$ python3 -q
>>> import numpy as np
>>> from numpy import linalg as LA
>>> np.set_printoptions(precision=3, suppress=True, linewidth=100)
>>> J = np.loadtxt("test6.csv", delimiter=",")
>>> print(J)
[[ 0.879 -0.526  7.743  6.244]
 [ 4.451  0.815  4.933 -7.428]
 [-5.719 -1.569  6.702  4.463]
 [ 0.084  0.206  8.121 -5.831]
 [-9.699  1.197  2.041  0.572]
 [ 0.252  3.841  4.643 -7.977]
 [ 2.168 -2.977 -9.087  1.968]
 [ 0.525 -0.067  8.156  5.762]
 [-0.878  8.337 -5.177 -1.711]
 [-3.435  8.656  0.372 -3.625]
 [-8.323  1.133 -1.171 -5.299]
 [-5.952 -5.225  0.788  6.054]]
>>> B = np.c_[J[:, :3] @ np.array([[-6, 0, -3], [1, 8, 7], [-1, -8, 7]]), np.array([2, -5, -4, -1, 2, 4, 0, 4, -5, 0, 2, 0])]
>>> print(B)
[[-13.543 -66.152  47.882   2.   ]
 [-30.824 -32.944  26.883  -5.   ]
 [ 26.043 -66.168  53.088  -4.   ]
 [ -8.419 -63.32   58.037  -1.   ]
 [ 57.35   -6.752  51.763   2.   ]
 [ -2.314  -6.416  58.632   4.   ]
 [ -6.898  48.88  -90.952   0.   ]
 [-11.373 -65.784  55.048   4.   ]
 [ 18.782 108.112  24.754  -5.   ]
 [ 28.894  66.272  73.501   0.   ]
 [ 52.242  18.432  24.703   2.   ]
 [ 29.699 -48.104 -13.203   0.   ]]
>>> print(np.round(LA.lstsq(J, B[:, 0])[0], 3) + 0)
[-6.  1. -1.  0.]
>>> print(np.round(LA.norm(B - J @ LA.lstsq(J, B)[0], axis=0), 3) + 0)
[ 0.     0.     0.    10.155]
>>> u = np.array([-2, -3, 3])
>>> print(np.polyval(u, J[9]))
[ -10.293 -172.821    1.607  -12.406]
>>> F = np.loadtxt("dump.csv", delimiter=",")
>>> print(F)
[[-2.144 -2.155  0.005  2.062  1.418  2.25  -0.685 -2.164]
 [-3.192 -3.233  0.064  3.306  2.155  3.205 -1.114 -3.265]
 [ 0.715  0.649  0.03  -0.663 -0.409 -0.644  0.142  0.675]
 [-4.217 -4.223 -0.029  4.15   2.943  4.265 -1.403 -4.316]
 [ 3.27   3.402 -0.04  -3.39  -2.173 -3.331  1.166  3.339]
 [-5.012 -5.022  0.021  5.086  3.335  4.997 -1.673 -5.115]
 [-2.795 -2.729 -0.013  2.771  1.87   2.767 -0.851 -2.758]
 [ 1.198  1.145  0.02  -1.054 -0.778 -1.196  0.387  1.177]
 [-2.012 -1.848 -0.022  2.041  1.315  2.06  -0.659 -2.025]
 [ 0.236  0.184 -0.027 -0.158 -0.2   -0.167  0.125  0.252]
 [ 1.216  1.082  0.022 -1.074 -0.707 -1.146  0.422  1.146]
 [-5.49  -5.425  0.039  5.489  3.707  5.484 -1.729 -5.423]
 [ 5.159  5.157 -0.016 -5.119 -3.366 -5.167  1.665  5.08 ]
 [ 0.302  0.348 -0.06  -0.349 -0.218 -0.226  0.154  0.178]
 [ 4.176  4.252  0.028 -4.319 -2.821 -4.259  1.48   4.245]
 [-0.405 -0.462 -0.034  0.446  0.333  0.507 -0.084 -0.491]
 [ 3.007  3.097  0.013 -3.143 -1.969 -3.072  1.085  3.079]
 [-2.972 -3.056 -0.011  3.012  2.01   2.991 -1.025 -2.938]
 [-1.136 -1.384  0.004  1.296  0.818  1.275 -0.337 -1.417]
 [ 2.894  2.846  0.019 -2.93  -1.9   -2.881  0.969  2.861]
 [-0.3   -0.299  0.038  0.326  0.271  0.308 -0.154 -0.276]
 [-0.73  -0.635 -0.007  0.56   0.435  0.641 -0.244 -0.734]]
>>> Ac = F - F.mean(axis=0)
>>> left, s, Vh = LA.svd(Ac, full_matrices=False)
>>> print(np.round(s ** 2 / (s ** 2).sum(), 3) + 0)
[1. 0. 0. 0. 0. 0. 0. 0.]
>>> print(LA.matrix_rank(Ac))
8
>>> print(s)
[32.027  0.349  0.284  0.226  0.218  0.17   0.16   0.097]
>>> print(np.abs(Vh[0]).argmax())
3
>>> print(round(float((s ** 2).sum() ** 2 / (s ** 4).sum()), 3))
1.001
